$ python3 -q
>>> import numpy as np
>>> np.set_printoptions(suppress=True, linewidth=140)
>>> def tidy(a):
...     return np.round(a, 1) + 0
... 
>>> arr = np.loadtxt("out11.csv", delimiter=",")
>>> print(arr)
[[ 4. -6. -2.]
 [-6.  4.  3.]
 [-2.  3.  2.]]
>>> r0 = np.array([-1, 2, 2])
>>> A2 = arr + np.outer(r0, np.eye(3)[2])
>>> print(np.linalg.matrix_rank(np.linalg.inv(A2) - np.linalg.inv(arr), tol=1e-8))
1
>>> print(np.linalg.matrix_rank(A2 - arr))
1
>>> evals, evecs = np.linalg.eigh(arr)
>>> print(tidy(evals.sum()), np.trace(arr))
10.0 10.0
>>> print(np.abs(evecs[:, -1]).round(6).argmax())
1
>>> print(tidy(np.linalg.eigvalsh(arr + -2 * np.eye(3))))
[-4.2 -1.2  9.3]
>>> print(np.unique(evals.round(6) + 0, return_counts=True)[1])
[1 1 1]
>>> print(tidy(np.abs(evecs[:, -1])))
[0.6 0.7 0.4]
>>> print(tidy(evecs @ np.diag(evals) @ evecs.T))
[[ 4. -6. -2.]
 [-6.  4.  3.]
 [-2.  3.  2.]]
>>> print(tidy(np.linalg.eigvalsh(arr @ arr)))
[  0.7   4.7 128.7]
>>> x = np.array([-7, 6, -4])
>>> print(arr * x)
[[-28. -36.   8.]
 [ 42.  24. -12.]
 [ 14.  18.  -8.]]
>>> print(arr @ np.ones(3))
[-4.  1.  3.]
>>> print((arr * x).sum(axis=1))
[-56.  54.  24.]
>>> print(arr @ (2 * x))
[-112.  108.   48.]
>>> print(np.einsum("ij,j->i", arr, x))
[-56.  54.  24.]
>>> q, _ = np.linalg.qr(np.array([[1.0, -2.0, -0.9, 0.6],
...     [0.2, 1.0, -0.6, 0.3],
...     [0.1, 0.1, -1.2, -1.0],
...     [-0.9, 0.4, 0.5, 0.8]]))
>>> evals = np.array([0, -2, -2, -2])
>>> J = q @ np.diag(evals) @ q.T
>>> print(tidy(J))
[[-0.9  0.2  0.1 -1. ]
 [ 0.2 -2.   0.  -0.2]
 [ 0.1  0.  -2.  -0.1]
 [-1.  -0.2 -0.1 -1.1]]
>>> print(tidy(J @ J))
[[ 1.8 -0.4 -0.2  1.9]
 [-0.4  3.9  0.   0.4]
 [-0.2  0.   4.   0.2]
 [ 1.9  0.4  0.2  2.3]]
>>> print(tidy(np.linalg.det(J)))
0.0
>>> print((J - J.T) / 2)
[[0. 0. 0. 0.]
 [0. 0. 0. 0.]
 [0. 0. 0. 0.]
 [0. 0. 0. 0.]]
>>> def softmax(z):
...     e = np.exp(z - z.max(axis=-1, keepdims=True))
...     return e / e.sum(axis=-1, keepdims=True)
... 
>>> print(tidy(softmax(10 * arr[1])))
[0. 1. 0.]
>>> print(tidy(softmax(arr[1])))
[0.  0.7 0.3]
>>> S = arr @ arr.T / np.sqrt(3)
>>> print(tidy(softmax(S)[1] @ arr))
[-6.  4.  3.]
>>> print(tidy(softmax(S + np.triu(np.full(S.shape, -np.inf), 1))))
[[1. 0. 0.]
 [0. 1. 0.]
 [0. 1. 0.]]
>>> print(tidy(softmax(S)))
[[1. 0. 0.]
 [0. 1. 0.]
 [0. 1. 0.]]
>>> rk = np.linalg.matrix_rank(J)
>>> print(rk)
3
>>> N = np.linalg.svd(J)[2][rk:].T
>>> print([int(np.linalg.matrix_rank(np.delete(J, i, axis=0))) for i in range(4)])
[3, 3, 3, 3]
>>> print(tidy(N[:, 0] / N[np.abs(N[:, 0]).round(6).argmax(), 0]))
[ 1.   0.2  0.1 -0.9]
>>> print(tidy(J @ N))
[[0.]
 [0.]
 [0.]
 [0.]]
>>> print(N.shape)
(4, 1)
>>> print(np.allclose(J @ N, 0))
True
>>> print(np.linalg.matrix_rank(J.T @ J), np.linalg.matrix_rank(J @ J.T))
3 3
>>> F, _ = np.linalg.qr(np.array([[1.4, 1.3], [0.8, -0.7]]))
>>> print(tidy(F))
[[-0.9 -0.5]
 [-0.5  0.9]]
>>> left, sigma, VT = np.linalg.svd(J)
>>> evecs = VT[:(sigma > 1e-8).sum()]
>>> rng = np.random.default_rng(25325)
>>> x = J[0] + 4 * J[3] + rng.integers(2) * np.eye(4)[1]
>>> print(tidy(x))
[-4.8  0.4 -0.3 -5.5]
>>> print(np.linalg.matrix_rank(np.vstack([J, x])))
4
>>> print(tidy(np.diag(evecs.T @ evecs)))
[0.5 1.  1.  0.6]
>>> print([round(float(np.linalg.det(F[:i, :i])), 2) + 0 for i in range(1, 3)])
[-0.87, -1.0]
>>> evals, evecs = np.linalg.eigh(F)
>>> print(tidy(evecs.T @ evecs))
[[1. 0.]
 [0. 1.]]
>>> print(tidy(np.abs(evecs[:, -1])))
[0.3 1. ]
>>> print(tidy(evecs @ np.diag(evals) @ evecs.T))
[[-0.9 -0.5]
 [-0.5  0.9]]
>>> print(tidy(np.linalg.eigvalsh(F @ F)))
[1. 1.]
>>> print(tidy(evecs.T @ F @ evecs))
[[-1.  0.]
 [ 0.  1.]]
>>> print(np.unique(evals.round(6) + 0, return_counts=True)[1])
[1 1]
>>> T = np.stack([F, 2 * F, F[::-1]])
>>> print(np.einsum("bij,cij->bc", T, T))
[[2. 4. 0.]
 [4. 8. 0.]
 [0. 0. 2.]]
>>> print(np.linalg.matrix_rank(T.reshape(3, -1)))
2
>>> print(np.linalg.matrix_rank(T))
[2 2 2]
>>> print(tidy(np.linalg.det(T)))
[-1. -4.  1.]
>>> print((T @ F.T).shape)
(3, 2, 2)
>>> A2 = np.linalg.inv(F)
>>> print(tidy(np.linalg.det(F) * A2))
[[ 0.9  0.5]
 [ 0.5 -0.9]]
>>> print(tidy(A2))
[[-0.9 -0.5]
 [-0.5  0.9]]
>>> print(np.allclose(A2, F.T))
True
>>> print(tidy(np.linalg.inv(A2)))
[[-0.9 -0.5]
 [-0.5  0.9]]
>>> print(tidy(np.linalg.slogdet(F)[0]))
-1.0
>>> m1 = np.load("arr.npy")
>>> print(tidy(m1))
[[ 0.5  0.6 -0.6]
 [-0.9  0.4 -0.3]
 [-0.1 -0.7 -0.7]]
>>> q, evecs = np.linalg.qr(m1[:, :1])[0], np.linalg.qr(m1[:, 1:])[0]
>>> sigma = np.linalg.svd(q.T @ evecs, compute_uv=False)
>>> print(tidy(np.degrees(np.arccos(sigma.clip(0, 1)))))
[90.]
>>> print(tidy(sigma))
[0.]
>>> print(tidy(np.linalg.norm(q @ q.T - evecs @ evecs.T, 2)))
1.0
>>> A2 = np.array([[2, -1, 1], [-2, 3, -3], [1, 0, 1]])
>>> print(np.vstack([m1, A2.T]).shape)
(6, 3)
>>> print(tidy(np.einsum("ik,kj->ij", m1, A2)))
[[-0.8  1.2 -1.8]
 [-2.8  2.1 -2.4]
 [ 0.6 -2.   1.4]]
>>> print(tidy(np.einsum("ik,kj->ji", m1, A2)))
[[-0.8 -2.8  0.6]
 [ 1.2  2.1 -2. ]
 [-1.8 -2.4  1.4]]
>>> print(tidy(m1 @ A2))
[[-0.8  1.2 -1.8]
 [-2.8  2.1 -2.4]
 [ 0.6 -2.   1.4]]
>>> print(tidy(np.einsum("ij->j", m1)))
[-0.4  0.3 -1.7]
>>> x = np.array([-2, -8, 8])
>>> print([p for p in range(1, 25) if np.allclose(np.linalg.matrix_power(m1, p), np.eye(3))])
[]
>>> print(tidy(np.linalg.norm(x)), tidy(np.linalg.norm(m1 @ x)))
11.5 11.5
>>> data = np.loadtxt("case16.csv", delimiter=",")
>>> print(tidy(data))
[[ 1.6  0.   0.9  0.8]
 [-0.4  1.9  0.2  0.6]
 [-1.1 -0.7  0.8  1.3]
 [-0.3  0.1  1.6 -1.2]]
>>> print(tidy(data.reshape(2, -1)))
[[ 1.6  0.   0.9  0.8 -0.4  1.9  0.2  0.6]
 [-1.1 -0.7  0.8  1.3 -0.3  0.1  1.6 -1.2]]
>>> T = data.reshape(4, 2, -1)
>>> print(np.einsum("ihd,jhd->hij", T, T).shape)
(2, 4, 4)
>>> print(T.shape)
(4, 2, 2)
>>> mat = np.load("w.npy")
>>> print(tidy(mat))
[[1.8 0.5 0.3]
 [0.5 0.1 0.1]
 [0.3 0.1 0. ]]
>>> print(np.linalg.cond(mat) > 100)
True
>>> print(np.linalg.matrix_rank(mat, rtol=0.1))
1
>>> print([round(float(x), 1) for x in np.linalg.svd(mat, compute_uv=False)[:3]])
[2.0, 0.0, 0.0]
>>> A2 = J + rng.integers(-2, 3, (4, 3)) @ rng.integers(-2, 3, (3, 4))
>>> print(tidy(A2))
[[-6.9  4.2  5.1 -3. ]
 [-1.8  0.   0.  -6.2]
 [-5.9  8.   2.   1.9]
 [ 1.  -0.2 -1.1  4.9]]
>>> print(tidy(np.linalg.svd(A2 - J, compute_uv=False)))
[14.1  8.9  2.7  0. ]
>>> print(tidy(A2 - J))
[[-6.  4.  5. -2.]
 [-2.  2.  0. -6.]
 [-6.  8.  4.  2.]
 [ 2.  0. -1.  6.]]
>>> sigma = 20 * 0.2 ** np.arange(3)
>>> K = rng.normal(size=(27, 3)) * rng.permutation(sigma)
>>> print(tidy(K))
[[ -0.3 -32.5   1.9]
 [  0.1 -12.9   0.9]
 [ -0.6  -6.1   1.2]
 [ -0.7  -8.   -4.1]
 [  1.3 -34.8  -0.6]
 [  1.3   9.7  -2.6]
 [ -0.2   6.7   8.9]
 [ -0.1  19.6   4.6]
 [ -1.   28.3   3.8]
 [  1.1 -15.5   5.3]
 [ -0.2  -5.3  -2.1]
 [ -0.2 -14.1  -2.2]
 [  0.1 -37.2  -4.2]
 [  0.   29.3   4.7]
 [ -0.9  16.7   2.4]
 [ -0.7   1.6   2. ]
 [  0.7  -7.9   3.2]
 [ -0.1  -7.9  -4.1]
 [ -0.6 -14.3   1.6]
 [  0.6  19.2   4.2]
 [ -0.2   7.8   6.3]
 [  0.2  -1.5  10.6]
 [  0.3  -6.4   3.9]
 [ -0.2  25.4   3.6]
 [ -0.3 -16.4  -2. ]
 [  0.1 -28.2   3.7]
 [  0.7  10.3  -1.9]]
>>> # column 1 is much longer than the rest
>>> q, evecs = np.linalg.qr(data[:, :3])[0], np.linalg.qr(data[:, 3:])[0]
>>> sigma = np.linalg.svd(q.T @ evecs, compute_uv=False)
>>> print(tidy(np.linalg.norm(q @ q.T - evecs @ evecs.T, 2)))
1.0
>>> print(tidy(sigma))
[0.]
